$ python3 -q
>>> import numpy as np
>>> from numpy import linalg as LA
>>> np.set_printoptions(precision=3, suppress=True, linewidth=160)
>>> arr = np.load("mat.npy")
>>> arr.round(3) + 0
array([[ 0.136,  0.739,  1.112, -0.898,  0.305, -1.287,  1.123,  0.639, -0.169, -1.032, -0.022, -0.496,  1.243,  0.216,  0.208],
       [-0.545,  0.905,  0.192, -0.653, -0.284,  0.566,  0.412, -0.139,  1.098, -0.748,  0.516,  1.884, -0.284, -1.082, -0.035],
       [-0.068,  0.432,  0.087,  0.378, -0.867,  0.763,  0.46 ,  1.06 ,  0.639,  0.089, -0.014, -1.696, -0.39 , -1.443,  0.679],
       [ 0.477,  0.62 ,  0.966,  0.251, -0.604, -0.435, -0.001,  0.639,  0.879,  1.243,  1.255, -0.007, -0.528,  0.942, -1.171],
       [-0.409,  0.187,  0.5  ,  0.02 ,  0.223,  0.224, -1.506, -0.009,  1.195, -0.887,  0.292, -0.365, -0.135,  1.242,  1.478],
       [-0.682,  0.166,  0.087, -1.207, -0.227,  1.36 ,  0.054,  0.385, -1.128, -0.919,  0.304, -0.589, -0.886,  0.841, -0.971],
       [-1.159,  0.712, -0.394,  1.573,  0.051,  0.914,  0.891,  0.528,  0.051,  0.087, -0.398,  0.357,  1.106,  1.035, -0.125],
       [-1.5  , -0.043,  0.161, -0.631,  1.046, -0.237,  0.509,  0.135, -0.57 ,  1.471,  0.896,  0.033, -0.445, -0.123,  1.179],
       [ 0.136, -1.083, -1.079, -1.334, -1.305,  0.077,  0.432,  0.856,  0.63 ,  0.539, -0.2  ,  0.408,  0.665,  0.765,  0.561],
       [ 0.614, -0.171,  1.212,  0.408, -1.394,  0.734,  0.214, -0.83 , -1.234,  0.116,  0.754,  0.445,  0.502,  0.089,  1.086],
       [-1.432, -0.839,  0.628,  0.582, -1.008, -1.088, -0.959,  1.077, -0.584, -0.416, -0.238,  0.518, -0.125, -0.501, -0.356],
       [ 0.682, -0.967,  1.032,  0.422,  0.654,  0.312,  1.05 ,  0.846,  0.181, -0.208, -1.044,  0.695, -1.387,  0.446,  0.492],
       [ 0.75 , -0.816,  0.   ,  0.163,  1.166,  0.859, -0.63 ,  1.384, -0.212, -0.23 ,  1.29 ,  0.335,  1.05 , -0.561, -0.203],
       [-0.614, -0.703,  1.498, -0.677,  0.246,  0.916, -0.336, -0.64 ,  0.752,  0.819, -1.022, -0.33 ,  0.988, -0.337, -0.724],
       [-0.614, -1.578, -0.106,  0.53 , -0.029, -0.249,  1.127, -0.985,  0.808, -0.882,  1.247, -0.62 , -0.07 ,  0.061, -0.399]])
>>> np.allclose(arr @ arr.T, arr.T @ arr)
True
>>> round(float(np.trace(arr)), 3)
5.506
>>> np.allclose(arr, arr.T)
False
>>> feats = np.loadtxt("out16.csv", delimiter=",")
>>> feats
array([[-23.528, -11.667, -11.722, -15.694,   2.013,  -7.806],
       [-19.528,  -8.9  ,  -9.389, -13.106,   2.084,  -6.196],
       [-19.392,  -8.809,  -9.31 , -13.018,   2.085,  -6.143],
       [-18.93 ,  -8.496,  -9.043, -12.719,   2.088,  -5.962],
       [-17.994,  -7.868,  -8.504, -12.114,   2.088,  -5.597],
       [-13.435,  -4.922,  -5.915,  -9.161,   2.004,  -3.893],
       [-12.91 ,  -4.597,  -5.622,  -8.82 ,   1.983,  -3.706],
       [-10.94 ,  -3.413,  -4.536,  -7.542,   1.879,  -3.022],
       [ -7.498,  -1.519,  -2.702,  -5.302,   1.573,  -1.923],
       [ -6.991,  -1.266,  -2.442,  -4.97 ,   1.51 ,  -1.774],
       [ -6.415,  -0.99 ,  -2.151,  -4.594,   1.432,  -1.611],
       [ -4.316,  -0.109,  -1.142,  -3.21 ,   1.068,  -1.072],
       [ -2.139,   0.428,  -0.26 ,  -1.737,   0.495,  -0.646],
       [ -1.919,   0.442,  -0.19 ,  -1.582,   0.42 ,  -0.613],
       [ -1.333,   0.414,  -0.038,  -1.157,   0.205,  -0.53 ],
       [ -1.07 ,   0.362,   0.008,  -0.958,   0.104,  -0.491],
       [ -0.99 ,   0.34 ,   0.018,  -0.895,   0.074,  -0.478],
       [ -0.561,   0.175,   0.035,  -0.538,  -0.064,  -0.374],
       [ -0.082,   0.005,   0.002,  -0.082,  -0.037,  -0.079],
       [ -0.05 ,   0.002,   0.001,  -0.05 ,  -0.023,  -0.049],
       [  0.105,   0.008,   0.003,   0.105,   0.059,   0.111],
       [  0.549,   0.195,   0.077,   0.537,   0.401,   0.643],
       [  0.604,   0.231,   0.092,   0.589,   0.448,   0.712],
       [  0.937,   0.485,   0.203,   0.896,   0.748,   1.136],
       [  1.239,   0.752,   0.325,   1.165,   1.023,   1.518],
       [  2.126,   1.641,   0.749,   1.924,   1.824,   2.613],
       [  2.557,   2.103,   0.977,   2.28 ,   2.201,   3.129],
       [  3.576,   3.231,   1.548,   3.105,   3.066,   4.316],
       [  3.882,   3.575,   1.726,   3.348,   3.319,   4.664],
       [  4.018,   3.73 ,   1.806,   3.456,   3.431,   4.819],
       [  4.697,   4.503,   2.208,   3.99 ,   3.979,   5.577],
       [  4.776,   4.594,   2.256,   4.052,   4.043,   5.665],
       [  6.832,   6.962,   3.515,   5.638,   5.634,   7.89 ],
       [ 12.612,  13.671,   7.201,   9.967,   9.765,  13.792],
       [ 14.627,  16.008,   8.512,  11.451,  11.127,  15.772],
       [ 17.667,  19.528,  10.502,  13.675,  13.129,  18.708],
       [ 18.933,  20.99 ,  11.334,  14.596,  13.947,  19.915],
       [ 19.281,  21.392,  11.563,  14.848,  14.17 ,  20.245],
       [ 22.634,  25.258,  13.777,  17.276,  16.293,  23.4  ],
       [ 24.719,  27.656,  15.158,  18.78 ,  17.589,  25.339],
       [ 27.068,  30.353,  16.717,  20.469,  19.03 ,  27.505]])
>>> # rank 3
>>> LA.lstsq(feats[:-1].T, feats[-1])[2]
np.int32(3)
>>> np.round(np.trace(LA.pinv(feats) @ feats), 3)
np.float64(3.0)
